$ python3 -q
>>> import numpy as np
>>> from numpy import linalg as LA
>>> np.set_printoptions(precision=2, suppress=True, linewidth=120, floatmode="fixed")
>>> def tidy(a):
...     return np.round(a, 2) + 0
... 
>>> W2 = np.array([[6, 2, 5, 4, 8],
...     [4, 4, 4, 6, 2],
...     [5, 9, 7, 4, 7],
...     [8, 9, 2, 7, 7],
...     [1, 1, 0, 0, 1]])
>>> rng = np.random.default_rng(29763)
>>> mat = (rng.random((19, 5)) < 0.25) @ W2
>>> print(mat)
[[11 11 12  8 15]
 [ 0  0  0  0  0]
 [ 9 10  2  7  8]
 [14 11  7 11 15]
 [ 5  9  7  4  7]
 [13 14  6 13 10]
 [ 8  9  2  7  7]
 [ 9 10  2  7  8]
 [ 4  4  4  6  2]
 [ 1  1  0  0  1]
 [ 6 10  7  4  8]
 [ 6  2  5  4  8]
 [11  7  9 10 11]
 [12 13  6 13  9]
 [ 8  9  2  7  7]
 [ 1  1  0  0  1]
 [ 8  9  2  7  7]
 [ 0  0  0  0  0]
 [ 9 13 11 10  9]]
>>> LA.cond(mat) > 100
np.True_
>>> print(np.argsort(-LA.norm(mat, axis=0).round(6), kind="stable")[:3])
[1 0 4]
>>> print(LA.matrix_rank(mat, rtol=0.1))
3
>>> Y = np.array([[-2, 3, -3, 3], [-1, -3, -1, 2], [-1, -2, 0, 0], [3, -1, -3, 1]])
>>> W2 = np.array([[2, 4], [4, 4]])
>>> W0 = np.block([[Y, np.zeros((4, 2))], [np.zeros((2, 4)), W2]])
>>> print(W0)
[[-2.00  3.00 -3.00  3.00  0.00  0.00]
 [-1.00 -3.00 -1.00  2.00  0.00  0.00]
 [-1.00 -2.00  0.00  0.00  0.00  0.00]
 [ 3.00 -1.00 -3.00  1.00  0.00  0.00]
 [ 0.00  0.00  0.00  0.00  2.00  4.00]
 [ 0.00  0.00  0.00  0.00  4.00  4.00]]
>>> Y = W0 / np.sqrt((W0 ** 2).mean(axis=1, keepdims=True))
>>> tidy(W0 - W0.mean(axis=1, keepdims=True))
array([[-2.17,  2.83, -3.17,  2.83, -0.17, -0.17],
       [-0.50, -2.50, -0.50,  2.50,  0.50,  0.50],
       [-0.50, -1.50,  0.50,  0.50,  0.50,  0.50],
       [ 3.00, -1.00, -3.00,  1.00,  0.00,  0.00],
       [-1.00, -1.00, -1.00, -1.00,  1.00,  3.00],
       [-1.33, -1.33, -1.33, -1.33,  2.67,  2.67]])
>>> LA.matrix_rank(Y) == LA.matrix_rank(W0)
np.True_
>>> tidy(LA.norm(Y, axis=1))
array([2.45, 2.45, 2.45, 2.45, 2.45, 2.45])
>>> q, Rm = LA.qr(W0)
>>> tidy(abs(Rm[0, 0])), tidy(LA.norm(W0[:, 0]))
(np.float64(3.87), np.float64(3.87))
>>> tidy(q.T @ q)
array([[1.00, 0.00, 0.00, 0.00, 0.00, 0.00],
       [0.00, 1.00, 0.00, 0.00, 0.00, 0.00],
       [0.00, 0.00, 1.00, 0.00, 0.00, 0.00],
       [0.00, 0.00, 0.00, 1.00, 0.00, 0.00],
       [0.00, 0.00, 0.00, 0.00, 1.00, 0.00],
       [0.00, 0.00, 0.00, 0.00, 0.00, 1.00]])
>>> q.shape, Rm.shape
((6, 6), (6, 6))
>>> tidy(q @ Rm)
array([[-2.00,  3.00, -3.00,  3.00,  0.00,  0.00],
       [-1.00, -3.00, -1.00,  2.00,  0.00,  0.00],
       [-1.00, -2.00,  0.00,  0.00,  0.00,  0.00],
       [ 3.00, -1.00, -3.00,  1.00,  0.00,  0.00],
       [ 0.00,  0.00,  0.00,  0.00,  2.00,  4.00],
       [ 0.00,  0.00,  0.00,  0.00,  4.00,  4.00]])
>>> print(np.allclose(Rm.T @ Rm, W0.T @ W0))
True
>>> tidy(Rm)
array([[ 3.87, -1.03, -0.52, -1.29,  0.00,  0.00],
       [ 0.00,  4.68, -0.75,  0.14,  0.00,  0.00],
       [ 0.00,  0.00, -4.26,  3.42,  0.00,  0.00],
       [ 0.00,  0.00,  0.00, -0.80,  0.00,  0.00],
       [ 0.00,  0.00,  0.00,  0.00, -4.47, -5.37],
       [ 0.00,  0.00,  0.00,  0.00,  0.00, -1.79]])
>>> data = np.array([[6, 0, 0], [0, -7, 0], [0, 0, 2]])
>>> lab = rng.permutation(3)
>>> Y = data[:, lab] * rng.choice([-1, 1], 3)
>>> Y
array([[ 0,  6,  0],
       [ 0,  0, -7],
       [ 2,  0,  0]])
>>> left, _, VT = LA.svd(data.T @ Y)
>>> left @ VT
array([[0.00, 1.00, 0.00],
       [0.00, 0.00, 1.00],
       [1.00, 0.00, 0.00]])
>>> lab
array([2, 0, 1])
>>> Y = np.c_[mat[:, :2] @ np.array([[2, -3], [-4, 3]]), np.array([1, -3, -1, 0, -3, -3, 1, 3, -3, -3, 3, 0, 0, 0, -3, -1, 3, 2, 1])]
>>> Y
array([[-22,   0,   1],
       [  0,   0,  -3],
       [-22,   3,  -1],
       [-16,  -9,   0],
       [-26,  12,  -3],
       [-30,   3,  -3],
       [-20,   3,   1],
       [-22,   3,   3],
       [ -8,   0,  -3],
       [ -2,   0,  -3],
       [-28,  12,   3],
       [  4, -12,   0],
       [ -6, -12,   0],
       [-28,   3,   0],
       [-20,   3,  -3],
       [ -2,   0,  -1],
       [-20,   3,   3],
       [  0,   0,   2],
       [-34,  12,   1]])
>>> LA.matrix_rank(Y)
np.int64(3)
>>> f = np.array([4, -7])
>>> np.cross(W0[0, :3], W0[1, :3])
array([-12.00,   1.00,   9.00])
>>> print(np.array([np.convolve(row, f, "same") for row in W0]))
[[ -8.00  26.00 -33.00  33.00 -21.00   0.00]
 [ -4.00  -5.00  17.00  15.00 -14.00   0.00]
 [ -4.00  -1.00  14.00   0.00   0.00   0.00]
 [ 12.00 -25.00  -5.00  25.00  -7.00   0.00]
 [  0.00   0.00   0.00   0.00   8.00   2.00]
 [  0.00   0.00   0.00   0.00  16.00 -12.00]]
>>> np.convolve(W0[0], f)
array([ -8.00,  26.00, -33.00,  33.00, -21.00,   0.00,   0.00])
>>> np.polyval(f, W0[0])
array([-15.00,   5.00, -19.00,   5.00,  -7.00,  -7.00])
>>> K = np.loadtxt("run17.csv", delimiter=",")
>>> K
array([[0.00, 0.00, 0.00],
       [0.00, 1.00, 0.00],
       [0.00, 0.00, 0.00]])
>>> LA.cond(K) > 100
np.True_
>>> np.argsort(-LA.norm(K, axis=0).round(6), kind="stable")[:3]
array([1, 0, 2])
>>> print(tidy(LA.norm(K, 2) / LA.norm(K)))
1.0
>>> A = np.load("mat.npy")
>>> tidy(A)
array([[1.00, 0.00, 0.00, 0.00, 0.00],
       [0.33, 0.33, 0.33, 0.00, 0.00],
       [0.00, 0.00, 1.00, 0.00, 0.00],
       [0.00, 0.00, 0.00, 1.00, 0.00],
       [0.25, 0.25, 0.25, 0.00, 0.25]])
>>> print(A @ np.ones(5))
[1.00 1.00 1.00 1.00 1.00]
>>> A.sum(axis=1)
array([1.00, 1.00, 1.00, 1.00, 1.00])
>>> tidy(LA.matrix_power(A, 2))
array([[1.00, 0.00, 0.00, 0.00, 0.00],
       [0.44, 0.11, 0.44, 0.00, 0.00],
       [0.00, 0.00, 1.00, 0.00, 0.00],
       [0.00, 0.00, 0.00, 1.00, 0.00],
       [0.40, 0.15, 0.40, 0.00, 0.06]])
>>> print(tidy(LA.matrix_power(A, 100)))
[[1.00 0.00 0.00 0.00 0.00]
 [0.50 0.00 0.50 0.00 0.00]
 [0.00 0.00 1.00 0.00 0.00]
 [0.00 0.00 0.00 1.00 0.00]
 [0.50 0.00 0.50 0.00 0.00]]
>>> p = np.eye(5)[2]
>>> for _ in range(7):
...     p = p @ A
...     print(p.round(2))
... 
[0.00 0.00 1.00 0.00 0.00]
[0.00 0.00 1.00 0.00 0.00]
[0.00 0.00 1.00 0.00 0.00]
[0.00 0.00 1.00 0.00 0.00]
[0.00 0.00 1.00 0.00 0.00]
[0.00 0.00 1.00 0.00 0.00]
[0.00 0.00 1.00 0.00 0.00]
>>> Y = A / LA.norm(A, axis=1, keepdims=True)
>>> G = Y @ Y.T
>>> tidy(G)
array([[1.00, 0.58, 0.00, 0.00, 0.50],
       [0.58, 1.00, 0.58, 0.00, 0.87],
       [0.00, 0.58, 1.00, 0.00, 0.50],
       [0.00, 0.00, 0.00, 1.00, 0.00],
       [0.50, 0.87, 0.50, 0.00, 1.00]])
>>> (G - 2 * np.eye(5)).round(6).argmax(axis=1)
array([1, 4, 1, 0, 1])
>>> (np.abs(G) > 0.9).astype(int)
array([[1, 0, 0, 0, 0],
       [0, 1, 0, 0, 0],
       [0, 0, 1, 0, 0],
       [0, 0, 0, 1, 0],
       [0, 0, 0, 0, 1]])
>>> np.argwhere(np.triu(np.abs(G) > 0.95, 1))
array([], shape=(0, 2), dtype=int64)
>>> tidy(G[4])
array([0.50, 0.87, 0.50, 0.00, 1.00])
>>> lab = rng.permutation(5)
>>> lab
array([4, 1, 3, 0, 2])
>>> Y = A[lab][:, lab]
>>> tidy(np.diag(Y))
array([0.25, 0.33, 1.00, 1.00, 1.00])
>>> tidy(np.trace(Y))
np.float64(3.58)
>>> tidy(LA.det(Y)), tidy(LA.det(A[lab]))
(np.float64(0.08), np.float64(-0.08))
>>> s = 20 * 0.9 ** np.arange(7)
>>> q, _ = LA.qr(np.array([[-0.4, 1.0, -1.4, -0.7, -1.1, -0.8, -0.9],
...     [-0.2, -0.2, 0.7, -0.1, 1.6, -1.6, 1.1],
...     [-1.3, -0.3, -0.5, 0.3, -0.8, 0.7, 1.1],
...     [-1.3, -0.3, 1.1, -0.8, -0.8, -0.8, 0.4],
...     [0.9, 0.6, 2.4, 0.3, 1.2, 0.2, 0.0],
...     [0.5, -0.3, 1.0, -0.8, -0.1, -2.3, -1.4],
...     [-0.2, 1.4, -0.9, 0.7, 0.1, 1.5, 0.0]]))
>>> feats = rng.normal(size=(18, 7)) * s @ q
>>> tidy(feats)
array([[ 14.54,  -6.96,   2.36,   3.66, -20.15,   3.55,  -6.24],
       [-37.37,   1.10, -29.20,  -8.42, -13.01,  16.49, -24.54],
       [  6.57,  25.11, -10.69,  11.18,   2.23, -22.97, -11.59],
       [  3.17, -19.10,  13.22,  18.71,  16.79,  -9.47,   5.51],
       [-29.54, -12.25,  -6.81,   0.98,  -5.68,   1.34,  -0.71],
       [ 10.98,  -3.56, -11.56,   2.09,  -6.75, -14.61,   2.20],
       [-19.47,   8.24, -13.25,  -3.01, -24.08,  18.86,  18.78],
       [ -9.19, -24.80,  -3.07,  -2.32,   3.88,  -8.32,  23.31],
       [ 16.87,  14.37,  -6.18, -10.10,   7.25,  -0.40, -10.19],
       [ -8.67, -26.95,  15.28,   9.06,   2.12,   5.92,  33.60],
       [-12.35,   6.11,  -1.04,   7.12,  13.36, -17.99,  -4.42],
       [ 20.36,  -7.05, -14.32,  16.15, -12.66,   3.38,  43.86],
       [-15.80,  12.28,  22.09, -16.29,   9.12, -23.27, -12.89],
       [ -0.29,   3.09,   9.20, -15.70, -14.88,  13.78, -10.46],
       [ 28.51,  -5.22, -11.78,  -9.80,  -1.01,  10.06,  -6.64],
       [  2.66,   6.50,   3.74,  10.25, -10.36,  -3.97, -10.67],
       [  0.97, -30.23, -23.86,  12.50,   7.33, -15.57, -11.33],
       [ 10.89,  -1.16, -25.42,  10.20, -21.11,  -9.34, -16.33]])
>>> x = np.array([-3, -1, -3, -3, 3, 1, 2])
>>> rhs = feats @ x
>>> tidy(LA.pinv(feats) @ feats)
array([[1.00, 0.00, 0.00, 0.00, 0.00, 0.00, 0.00],
       [0.00, 1.00, 0.00, 0.00, 0.00, 0.00, 0.00],
       [0.00, 0.00, 1.00, 0.00, 0.00, 0.00, 0.00],
       [0.00, 0.00, 0.00, 1.00, 0.00, 0.00, 0.00],
       [0.00, 0.00, 0.00, 0.00, 1.00, 0.00, 0.00],
       [0.00, 0.00, 0.00, 0.00, 0.00, 1.00, 0.00],
       [0.00, 0.00, 0.00, 0.00, 0.00, 0.00, 1.00]])
>>> tidy(LA.solve(feats.T @ feats, feats.T @ rhs))
array([-3.00, -1.00, -3.00, -3.00,  3.00,  1.00,  2.00])
>>> rhs = rhs + 0.1 * rng.normal(size=18)
>>> print(tidy(rhs))
[-124.14  152.16  -85.77  -34.40  101.27  -31.59   83.42  118.37  -15.08   59.39   25.91   -6.36   -4.12  -34.48
  -21.80 -112.68   45.35  -91.13]
>>> c, *_ = LA.lstsq(feats, rhs)
>>> [round(float(LA.norm(LA.solve(feats.T @ feats + lam * np.eye(7), feats.T @ rhs))), 2) for lam in (0, 1, 10, 100)]
[6.48, 6.48, 6.44, 6.09]
>>> tidy(c)
array([-3.00, -1.00, -3.00, -3.00,  3.00,  1.00,  2.00])
